$ ipython --no-banner

In [1]: import numpy as np

In [2]: np.set_printoptions(precision=2, suppress=True, linewidth=100, sign=" ")

In [3]: feats = np.load("dump.npy")

In [4]: feats
Out[4]: 
array([[ 1.  ,  0.7 ,  0.49,  0.34,  0.24,  0.17,  0.12],
       [ 0.7 ,  1.  ,  0.7 ,  0.49,  0.34,  0.24,  0.17],
       [ 0.49,  0.7 ,  1.  ,  0.7 ,  0.49,  0.34,  0.24],
       [ 0.34,  0.49,  0.7 ,  1.  ,  0.7 ,  0.49,  0.34],
       [ 0.24,  0.34,  0.49,  0.7 ,  1.  ,  0.7 ,  0.49],
       [ 0.17,  0.24,  0.34,  0.49,  0.7 ,  1.  ,  0.7 ],
       [ 0.12,  0.17,  0.24,  0.34,  0.49,  0.7 ,  1.  ]])

In [5]: left, s, Vh = np.linalg.svd(feats, full_matrices=False)

In [6]: left.shape, s.shape, Vh.shape
Out[6]: ((7, 7), (7,), (7, 7))

In [7]: np.round(left.T @ left, 2) + 0
Out[7]: 
array([[ 1.,  0.,  0.,  0.,  0.,  0.,  0.],
       [ 0.,  1.,  0.,  0.,  0.,  0.,  0.],
       [ 0.,  0.,  1.,  0.,  0.,  0.,  0.],
       [ 0.,  0.,  0.,  1.,  0.,  0.,  0.],
       [ 0.,  0.,  0.,  0.,  1.,  0.,  0.],
       [ 0.,  0.,  0.,  0.,  0.,  1.,  0.],
       [ 0.,  0.,  0.,  0.,  0.,  0.,  1.]])

In [8]: np.allclose(left * s @ Vh, feats)
Out[8]: True

In [9]: round(float(np.sqrt((s ** 2).sum())), 2), round(float(np.linalg.norm(feats)), 2)
Out[9]: (4.09, 4.09)

In [10]: np.abs(Vh[0])
Out[10]: array([ 0.3 ,  0.37,  0.42,  0.43,  0.42,  0.37,  0.3 ])

In [11]: x = np.ones(7)

In [12]: for _ in range(4):
    ...:     x = feats @ x
    ...:     x /= np.linalg.norm(x)
    ...:     print(round(x @ feats @ x, 2))
    ...: 
3.67
3.68
3.68
3.68

In [13]: round(np.linalg.eigvalsh(feats)[-1], 2)
Out[13]: np.float64(3.68)

In [14]: x
Out[14]: array([ 0.3 ,  0.37,  0.42,  0.43,  0.42,  0.37,  0.3 ])

In [15]: vals, vecs = np.linalg.eigh(feats)

In [16]: vals
Out[16]: array([ 0.19,  0.21,  0.27,  0.41,  0.71,  1.53,  3.68])

In [17]: (vals > 1e-8).sum(), (vals < -1e-8).sum()
Out[17]: (np.int64(7), np.int64(0))

In [18]: np.abs(vecs[:, -1]).round(6).argmax()
Out[18]: np.int64(3)

In [19]: np.round(vecs.T @ vecs, 2) + 0
Out[19]: 
array([[ 1.,  0.,  0.,  0.,  0.,  0.,  0.],
       [ 0.,  1.,  0.,  0.,  0.,  0.,  0.],
       [ 0.,  0.,  1.,  0.,  0.,  0.,  0.],
       [ 0.,  0.,  0.,  1.,  0.,  0.,  0.],
       [ 0.,  0.,  0.,  0.,  1.,  0.,  0.],
       [ 0.,  0.,  0.,  0.,  0.,  1.,  0.],
       [ 0.,  0.,  0.,  0.,  0.,  0.,  1.]])

In [20]: np.linalg.svd(feats, compute_uv=False)
Out[20]: array([ 3.68,  1.53,  0.71,  0.41,  0.27,  0.21,  0.19])

In [21]: np.unique(vals.round(6) + 0, return_counts=True)[1]
Out[21]: array([ 1,  1,  1,  1,  1,  1,  1])

In [22]: np.abs(vecs[:, -1])
Out[22]: array([ 0.3 ,  0.37,  0.42,  0.43,  0.42,  0.37,  0.3 ])

In [23]: x = np.array([2, -1, -2, 1, -2, -2, 3])

In [24]: y = feats @ x

In [25]: beta, lr = np.zeros(7), 1 / np.linalg.norm(feats, 2) ** 2

In [26]: for i in range(6):
    ...:     beta -= lr * feats.T @ (feats @ beta - y)
    ...:     if i % 1 == 0: print(i, round(np.linalg.norm(feats @ beta - y), 2))
    ...: 
0 2.1
1 2.05
2 1.99
3 1.94
4 1.89
5 1.84

In [27]: round(float(np.linalg.cond(feats)), 2)
Out[27]: 19.62

In [28]: beta
Out[28]: array([ 0.02, -0.26, -0.51, -0.55, -0.53, -0.28,  0.09])

In [29]: F = np.load("data.npy")

In [30]: F
Out[30]: 
array([[-0.11,  0.16, -0.01,  0.15, -0.39,  0.57],
       [ 0.17, -0.29,  0.03,  0.25, -0.4 , -0.11],
       [-0.76,  0.17, -0.02, -0.39, -0.34, -0.3 ],
       [ 0.4 ,  0.33, -0.33, -0.31,  0.03, -0.13],
       [-0.14,  0.54,  0.47,  0.54,  0.08, -0.01],
       [-0.2 ,  0.1 , -0.27,  0.31,  0.5 , -0.42],
       [-0.28, -0.33,  0.22, -0.22,  0.55,  0.46],
       [-0.17,  0.29, -0.67,  0.16,  0.07,  0.41],
       [ 0.23,  0.51,  0.31, -0.44,  0.12,  0.1 ]])

In [31]: np.linalg.svd(F, compute_uv=False)
Out[31]: array([ 1.,  1.,  1.,  1.,  1.,  1.])

In [32]: np.linalg.norm(F, axis=1).argmax()
Out[32]: np.int64(2)

In [33]: round(np.linalg.norm(F, 1), 2), round(float(np.linalg.norm(F, np.inf)), 2)
Out[33]: (np.float64(2.78), 2.06)

In [34]: round(np.linalg.norm(F, "nuc"), 2)
Out[34]: np.float64(6.0)

In [35]: round(float(F[7] @ F[3]), 2)
Out[35]: 0.15
